In [1]: import numpy as np

In [2]: np.set_printoptions(precision=1, suppress=True, linewidth=140)

In [3]: mat = np.load("layer8.npy")

In [4]: mat
Out[4]: 
array([[  0,   6,   2,  -6,  -4,   0,   2,   4],
       [  6,  -6, -10,   3,  -7,   3,  -1,  -8],
       [  0,   0,   0,   0,   0,   0,   0,   0],
       [  0,   3,   1,  -3,  -2,   0,   1,   2],
       [  6,  -3,  -9,   0,  -9,   3,   0,  -6],
       [  6,  -3,  -9,   0,  -9,   3,   0,  -6],
       [ -4,  -1,   5,   3,   8,  -2,  -1,   2],
       [ -6,  -6,   6,   9,  15,  -3,  -3,   0],
       [  4,  -5,  -7,   3,  -4,   2,  -1,  -6],
       [ -2,   7,   5,  -6,  -1,  -1,   2,   6]])

In [5]: Uu, sv, Vt = np.linalg.svd(mat, full_matrices=False)

In [6]: sv.round(1) + 0
Out[6]: array([35.2, 24. ,  0. ,  0. ,  0. ,  0. ,  0. ,  0. ])

In [7]: print(round(float(np.sqrt((sv ** 2).sum())), 1), round(float(np.linalg.norm(mat)), 1))
42.6 42.6

In [8]: (sv > 1e-8).sum()
Out[8]: np.int64(2)

In [9]: Uu.shape, sv.shape, Vt.shape
Out[9]: ((10, 8), (8,), (8, 8))

In [10]: np.round(Vt @ Vt.T, 1) + 0
Out[10]: 
array([[1., 0., 0., 0., 0., 0., 0., 0.],
       [0., 1., 0., 0., 0., 0., 0., 0.],
       [0., 0., 1., 0., 0., 0., 0., 0.],
       [0., 0., 0., 1., 0., 0., 0., 0.],
       [0., 0., 0., 0., 1., 0., 0., 0.],
       [0., 0., 0., 0., 0., 1., 0., 0.],
       [0., 0., 0., 0., 0., 0., 1., 0.],
       [0., 0., 0., 0., 0., 0., 0., 1.]])

In [11]: np.round(np.abs(Vt[0]), 1) + 0
Out[11]: array([0.4, 0.2, 0.6, 0. , 0.6, 0.2, 0. , 0.4])

In [12]: r = np.linalg.matrix_rank(mat)

In [13]: print(r)
2

In [14]: ns = np.linalg.svd(mat)[2][r:].T

In [15]: print([int(np.linalg.matrix_rank(mat[:, :j + 1])) for j in range(8)])
[1, 2, 2, 2, 2, 2, 2, 2]

In [16]: np.round(ns @ ns.T, 1) + 0
Out[16]: 
array([[ 0.9,  0. ,  0.2,  0. ,  0.2, -0.1,  0. ,  0.1],
       [ 0. ,  0.7, -0.2,  0.3,  0.1,  0. , -0.1, -0.2],
       [ 0.2, -0.2,  0.7,  0.1, -0.3,  0.1,  0. , -0.3],
       [ 0. ,  0.3,  0.1,  0.7, -0.3,  0. ,  0.1,  0.2],
       [ 0.2,  0.1, -0.3, -0.3,  0.5,  0.1,  0.1, -0.1],
       [-0.1,  0. ,  0.1,  0. ,  0.1,  1. ,  0. ,  0.1],
       [ 0. , -0.1,  0. ,  0.1,  0.1,  0. ,  1. , -0.1],
       [ 0.1, -0.2, -0.3,  0.2, -0.1,  0.1, -0.1,  0.8]])

In [17]: Uu, sv, Vt = np.linalg.svd(mat)

In [18]: np.argmax(sv[:-1] / (sv[1:] + 1e-6)) + 1
Out[18]: np.int64(2)

In [19]: print(sv.round(1) + 0)
[35.2 24.   0.   0.   0.   0.   0.   0. ]

In [20]: out = Uu[:, :2] @ np.diag(sv[:2]) @ Vt[:2]

In [21]: out.round(1) + 0
Out[21]: 
array([[  0.,   6.,   2.,  -6.,  -4.,   0.,   2.,   4.],
       [  6.,  -6., -10.,   3.,  -7.,   3.,  -1.,  -8.],
       [  0.,   0.,   0.,   0.,   0.,   0.,   0.,   0.],
       [  0.,   3.,   1.,  -3.,  -2.,   0.,   1.,   2.],
       [  6.,  -3.,  -9.,   0.,  -9.,   3.,   0.,  -6.],
       [  6.,  -3.,  -9.,   0.,  -9.,   3.,   0.,  -6.],
       [ -4.,  -1.,   5.,   3.,   8.,  -2.,  -1.,   2.],
       [ -6.,  -6.,   6.,   9.,  15.,  -3.,  -3.,   0.],
       [  4.,  -5.,  -7.,   3.,  -4.,   2.,  -1.,  -6.],
       [ -2.,   7.,   5.,  -6.,  -1.,  -1.,   2.,   6.]])

In [22]: round(np.linalg.norm(mat - out, 2), 1), round(float(sv[2]), 1)
Out[22]: (np.float64(0.0), 0.0)
